>>> import numpy as np
>>> np.set_printoptions(suppress=True, linewidth=200)
>>> def rd(a):
...     return np.round(a, 2) + 0
... 
>>> F = np.load("m.npy")
>>> F
array([[ 0., -1.],
       [-1.,  0.]])
>>> # keeps lengths
>>> rng = np.random.default_rng(16744)
>>> labels = rng.permutation(2)
>>> labels
array([0, 1])
>>> A2 = F[labels][:, labels]
>>> np.diag(A2)
array([0., 0.])
>>> x = np.array([2, 5])
>>> y = F @ x
>>> beta, lr = np.zeros(2), 1 / np.linalg.norm(F, 2) ** 2
>>> for i in range(30):
...     beta -= lr * F.T @ (F @ beta - y)
...     if i % 10 == 0: print(i, round(np.linalg.norm(F @ beta - y), 2))
... 
0 0.0
10 0.0
20 0.0
>>> beta
array([2., 5.])
>>> rd(np.linalg.cond(F))
np.float64(1.0)
>>> w, vecs = np.linalg.eig(F)
>>> rd(np.sort(np.linalg.eigvals(F @ F)))
array([1., 1.])
>>> rd(np.sort(np.linalg.eigvals(np.linalg.inv(F))))
array([-1.,  1.])
>>> w
array([ 1., -1.])
>>> rd(np.sort(np.linalg.eigvals(F.T)))
array([-1.,  1.])
>>> A = np.load("data.npy")
>>> A
array([[-0.1, -1.3],
       [ 0. , -3.1]])
>>> # column 1 is much longer than the rest
>>> f = np.array([-3, 5, 6])
>>> rd(np.convolve(A[0], f))
array([ 0.3,  3.4, -7.1, -7.8])
>>> rd(np.array([np.convolve(row, f, "same") for row in A]))
array([[  0.3,   3.4,  -7.1],
       [  0. ,   9.3, -15.5]])
>>> np.polyval(f, A[0])
array([ 5.47, -5.57])
>>> J = np.load("mat.npy")
>>> J
array([[6., 1., 1., 1., 1., 1., 1., 1.],
       [1., 6., 1., 1., 1., 1., 1., 1.],
       [1., 1., 6., 1., 1., 1., 1., 1.],
       [1., 1., 1., 6., 1., 1., 1., 1.],
       [1., 1., 1., 1., 6., 1., 1., 1.],
       [1., 1., 1., 1., 1., 6., 1., 1.],
       [1., 1., 1., 1., 1., 1., 6., 1.],
       [1., 1., 1., 1., 1., 1., 1., 6.]])
>>> w, vecs = np.linalg.eigh(J)
>>> x = np.array([2, 2, 0, 0, 0, 1, 1, 2])
>>> rd(vecs * np.maximum(w, 0) @ vecs.T)
array([[6., 1., 1., 1., 1., 1., 1., 1.],
       [1., 6., 1., 1., 1., 1., 1., 1.],
       [1., 1., 6., 1., 1., 1., 1., 1.],
       [1., 1., 1., 6., 1., 1., 1., 1.],
       [1., 1., 1., 1., 6., 1., 1., 1.],
       [1., 1., 1., 1., 1., 6., 1., 1.],
       [1., 1., 1., 1., 1., 1., 6., 1.],
       [1., 1., 1., 1., 1., 1., 1., 6.]])
>>> (np.sign(vecs[:, -1].round(6)) == np.sign(vecs[0, -1].round(6))).astype(int)
array([1, 1, 1, 1, 1, 1, 1, 1])
>>> x @ J @ x
np.float64(134.0)
>>> rd(np.linalg.eigvalsh(J[1:, 1:]))
array([ 5.,  5.,  5.,  5.,  5.,  5., 12.])
>>> np.abs(J).sum(axis=1).max(), rd(np.abs(w).max())
(np.float64(13.0), np.float64(13.0))
>>> rd(vecs * np.sqrt(w) @ vecs.T)
array([[2.41, 0.17, 0.17, 0.17, 0.17, 0.17, 0.17, 0.17],
       [0.17, 2.41, 0.17, 0.17, 0.17, 0.17, 0.17, 0.17],
       [0.17, 0.17, 2.41, 0.17, 0.17, 0.17, 0.17, 0.17],
       [0.17, 0.17, 0.17, 2.41, 0.17, 0.17, 0.17, 0.17],
       [0.17, 0.17, 0.17, 0.17, 2.41, 0.17, 0.17, 0.17],
       [0.17, 0.17, 0.17, 0.17, 0.17, 2.41, 0.17, 0.17],
       [0.17, 0.17, 0.17, 0.17, 0.17, 0.17, 2.41, 0.17],
       [0.17, 0.17, 0.17, 0.17, 0.17, 0.17, 0.17, 2.41]])
